>>> import numpy as np
>>> import numpy.linalg as la
>>> np.set_printoptions(precision=2, suppress=True, linewidth=120, legacy="1.25")
>>> mat = np.load("run13.npy")
>>> mat
array([[-3.,  1.,  0.,  0.,  0.,  0.,  0.,  0.,  0.,  0.,  0.,  0.,  0.,  0.],
       [ 0., -3.,  1.,  0.,  0.,  0.,  0.,  0.,  0.,  0.,  0.,  0.,  0.,  0.],
       [ 0.,  0., -3.,  1.,  0.,  0.,  0.,  0.,  0.,  0.,  0.,  0.,  0.,  0.],
       [ 0.,  0.,  0., -3.,  1.,  0.,  0.,  0.,  0.,  0.,  0.,  0.,  0.,  0.],
       [ 0.,  0.,  0.,  0., -3.,  1.,  0.,  0.,  0.,  0.,  0.,  0.,  0.,  0.],
       [ 0.,  0.,  0.,  0.,  0., -3.,  1.,  0.,  0.,  0.,  0.,  0.,  0.,  0.],
       [ 0.,  0.,  0.,  0.,  0.,  0., -3.,  1.,  0.,  0.,  0.,  0.,  0.,  0.],
       [ 0.,  0.,  0.,  0.,  0.,  0.,  0., -3.,  1.,  0.,  0.,  0.,  0.,  0.],
       [ 0.,  0.,  0.,  0.,  0.,  0.,  0.,  0., -3.,  1.,  0.,  0.,  0.,  0.],
       [ 0.,  0.,  0.,  0.,  0.,  0.,  0.,  0.,  0., -3.,  1.,  0.,  0.,  0.],
       [ 0.,  0.,  0.,  0.,  0.,  0.,  0.,  0.,  0.,  0., -3.,  1.,  0.,  0.],
       [ 0.,  0.,  0.,  0.,  0.,  0.,  0.,  0.,  0.,  0.,  0., -3.,  1.,  0.],
       [ 0.,  0.,  0.,  0.,  0.,  0.,  0.,  0.,  0.,  0.,  0.,  0., -3.,  1.],
       [ 0.,  0.,  0.,  0.,  0.,  0.,  0.,  0.,  0.,  0.,  0.,  0.,  0., -3.]])
>>> u = np.array([0, 0, 2])
>>> np.correlate(mat[7], mat[9], "full")
array([ 0.,  0.,  0.,  0.,  0.,  0.,  0.,  0.,  0.,  0., -3., 10., -3.,  0.,  0.,  0.,  0.,  0.,  0.,  0.,  0.,  0.,
        0.,  0.,  0.,  0.,  0.])
>>> np.cross(mat[7, :3], mat[9, :3])
array([0., 0., 0.])
>>> J = np.load("data.npy")
>>> J
array([[0, 0, 0, 0, 0, 0],
       [0, 0, 0, 2, 0, 0],
       [0, 0, 0, 0, 0, 0],
       [0, 0, 0, 0, 0, 0],
       [0, 0, 0, 0, 0, 0],
       [0, 0, 0, 0, 0, 0]])
>>> # column 3 is much longer than the rest
>>> la.svd(J, compute_uv=False)
array([2., 0., 0., 0., 0., 0.])
